In [1]: import numpy as np

In [2]: import numpy.linalg as la

In [3]: np.set_printoptions(precision=2, suppress=True, linewidth=160)

In [4]: rnd = lambda a: np.round(a, 2) + 0

In [5]: A = np.load("w.npy")

In [6]: A
Out[6]: 
array([[ -0.63,  -1.39,  -3.12,  -1.07,  -1.92,   0.11,  -1.94,  -1.54,  -2.04,  -1.91],
       [  1.21,   2.53,   5.98,   2.43,   3.53,   0.02,   3.74,   2.43,   3.66,   3.73],
       [  0.43,   0.78,   2.13,   0.81,   1.25,   0.11,   1.32,   0.74,   1.25,   1.05],
       [ -1.04,  -1.96,  -4.84,  -1.93,  -2.79,   0.09,  -2.96,  -1.93,  -2.95,  -2.76],
       [ -0.67,  -1.52,  -3.54,  -1.4 ,  -2.22,   0.04,  -2.19,  -1.42,  -2.19,  -2.04],
       [  0.4 ,   1.04,   2.39,   1.2 ,   1.76,  -0.15,   1.42,   1.02,   1.32,   1.6 ],
       [  1.14,   2.32,   5.84,   2.13,   3.5 ,  -0.02,   3.64,   2.48,   3.64,   3.57],
       [  1.26,   2.4 ,   5.95,   2.46,   3.69,  -0.04,   3.64,   2.48,   3.51,   3.52],
       [ -1.44,  -2.44,  -6.15,  -2.52,  -3.83,   0.07,  -3.57,  -2.5 ,  -3.69,  -3.67],
       [ -1.51,  -2.94,  -7.46,  -3.02,  -4.4 ,   0.16,  -4.31,  -2.9 ,  -4.47,  -4.35],
       [ -0.52,  -1.37,  -3.37,  -1.39,  -1.98,   0.03,  -2.09,  -1.29,  -1.94,  -1.89],
       [ -1.28,  -2.3 ,  -5.42,  -2.25,  -3.43,   0.08,  -3.27,  -2.07,  -3.24,  -3.29],
       [  0.51,   1.3 ,   3.15,   1.26,   1.83,  -0.1 ,   1.86,   1.32,   1.98,   2.03],
       [  0.33,   0.1 ,  -0.29,   0.03,   0.13,   0.01,  -0.06,   0.  ,   0.05,   0.01],
       [ -1.36,  -2.34,  -6.19,  -2.42,  -3.71,   0.01,  -3.78,  -2.58,  -3.59,  -3.67],
       [  1.23,   2.57,   6.9 ,   2.89,   4.25,  -0.01,   4.05,   2.6 ,   4.11,   4.1 ],
       [ -1.01,  -2.1 ,  -5.28,  -2.07,  -3.15,  -0.16,  -2.98,  -2.01,  -3.18,  -3.13],
       [  0.87,   1.19,   3.09,   1.33,   1.67,   0.06,   1.92,   1.24,   1.9 ,   1.97],
       [  2.17,   4.44,  10.42,   4.27,   6.21,   0.  ,   6.27,   4.25,   6.23,   6.37],
       [ -2.28,  -4.45, -11.26,  -4.51,  -6.71,  -0.05,  -6.74,  -4.58,  -6.7 ,  -6.63],
       [ -0.34,  -0.8 ,  -2.09,  -0.89,  -1.35,   0.13,  -1.3 ,  -0.89,  -1.25,  -1.15],
       [  0.4 ,   1.09,   2.93,   1.34,   1.78,  -0.21,   1.55,   1.14,   1.71,   1.84],
       [  1.32,   2.14,   5.47,   2.09,   3.24,  -0.08,   3.11,   2.16,   3.03,   3.14],
       [ -0.37,  -0.92,  -2.05,  -1.03,  -1.27,   0.15,  -1.25,  -0.82,  -1.25,  -1.23],
       [ -0.53,  -1.01,  -2.44,  -0.97,  -1.76,  -0.02,  -1.53,  -1.06,  -1.66,  -1.58],
       [  1.16,   2.34,   6.27,   2.47,   3.78,   0.17,   3.83,   2.5 ,   3.71,   3.75],
       [  1.51,   3.07,   7.87,   3.1 ,   4.68,   0.07,   4.6 ,   3.25,   4.65,   4.54],
       [ -3.18,  -6.09, -15.26,  -6.06,  -9.29,   0.17,  -9.2 ,  -6.16,  -8.98,  -9.37]])

In [7]: dist = la.norm(A[:, None] - A[None], axis=-1)

In [8]: rnd(dist[:5, :5])
Out[8]: 
array([[ 0.  , 16.  ,  9.08,  2.77,  0.72],
       [16.  ,  0.  ,  6.93, 18.73, 16.61],
       [ 9.08,  6.93,  0.  , 11.82,  9.69],
       [ 2.77, 18.73, 11.82,  0.  ,  2.14],
       [ 0.72, 16.61,  9.69,  2.14,  0.  ]])

In [9]: dist.shape
Out[9]: (28, 28)

In [10]: la.matrix_rank(dist ** 2)
Out[10]: np.int64(12)

In [11]: np.unravel_index(dist.round(6).argmax(), dist.shape)
Out[11]: (np.int64(18), np.int64(27))

In [12]: dist[18].round(6).argsort(kind="stable")[:4]
Out[12]: array([18, 26, 15, 25])

In [13]: (dist + 1e9 * np.eye(28)).round(6).argmin(axis=1)
Out[13]: array([10,  7,  5, 16, 10, 21,  7,  1, 14,  8,  4, 16, 17, 20,  8, 25, 11, 12, 26,  9, 23, 12,  6, 20, 20,  1, 15, 19])

In [14]: dist.mean(axis=1).argmax()
Out[14]: np.int64(27)

In [15]: np.flatnonzero(dist[18] < dist.mean() / 2)
Out[15]: array([18, 26])

In [16]: z = A[:, 7] > np.median(A[:, 7])

In [17]: f = A[z].mean(axis=0) - A[~z].mean(axis=0)

In [18]: (((A - A.mean(axis=0)) @ f > 0) == z).mean()
Out[18]: np.float64(1.0)

In [19]: z.astype(int)
Out[19]: array([0, 1, 1, 0, 0, 1, 1, 1, 0, 0, 0, 0, 1, 1, 0, 1, 0, 1, 1, 0, 0, 1, 1, 0, 0, 1, 1, 0])

In [20]: rnd(f)
Out[20]: array([ 2.15,  4.21, 10.47,  4.24,  6.36, -0.07,  6.29,  4.24,  6.28,  6.28])

In [21]: ((A - A.mean(axis=0)) @ f > 0).astype(int)
Out[21]: array([0, 1, 1, 0, 0, 1, 1, 1, 0, 0, 0, 0, 1, 1, 0, 1, 0, 1, 1, 0, 0, 1, 1, 0, 0, 1, 1, 0])

In [22]: np.argsort(-np.abs(f).round(6), kind="stable")
Out[22]: array([2, 4, 6, 9, 8, 7, 3, 1, 0, 5])

In [23]: Xc = A - A.mean(axis=0)

In [24]: V = la.svd(Xc)[2][:1]

In [25]: out = Xc - Xc @ V.T @ V

In [26]: rnd(np.diag(V.T @ V))
Out[26]: array([0.01, 0.05, 0.34, 0.05, 0.12, 0.  , 0.12, 0.06, 0.12, 0.12])

In [27]: la.norm(out, axis=1).round(6).argmax()
Out[27]: np.int64(13)

In [28]: rnd(np.cov(Xc @ V.T, rowvar=False))
Out[28]: np.float64(114.98)

In [29]: C = A[[13, 17]].astype(float)

In [30]: for _ in range(7):
    ...:     z = la.norm(A[:, None] - C, axis=-1).argmin(axis=1)
    ...:     C = np.array([A[z == j].mean(axis=0) for j in range(2)])
    ...: 

In [31]: z
Out[31]: array([0, 1, 1, 0, 0, 1, 1, 1, 0, 0, 0, 0, 1, 0, 0, 1, 0, 1, 1, 0, 0, 1, 1, 0, 0, 1, 1, 0])

In [32]: rnd(C)
Out[32]: 
array([[-1.06, -2.1 , -5.25, -2.1 , -3.18,  0.05, -3.14, -2.12, -3.14, -3.11],
       [ 1.05,  2.09,  5.26,  2.14,  3.17, -0.01,  3.15,  2.12,  3.13,  3.17]])

In [33]: np.bincount(z)
Out[33]: array([15, 13])

In [34]: np.abs(C[1] - C[0]).argmax()
Out[34]: np.int64(2)
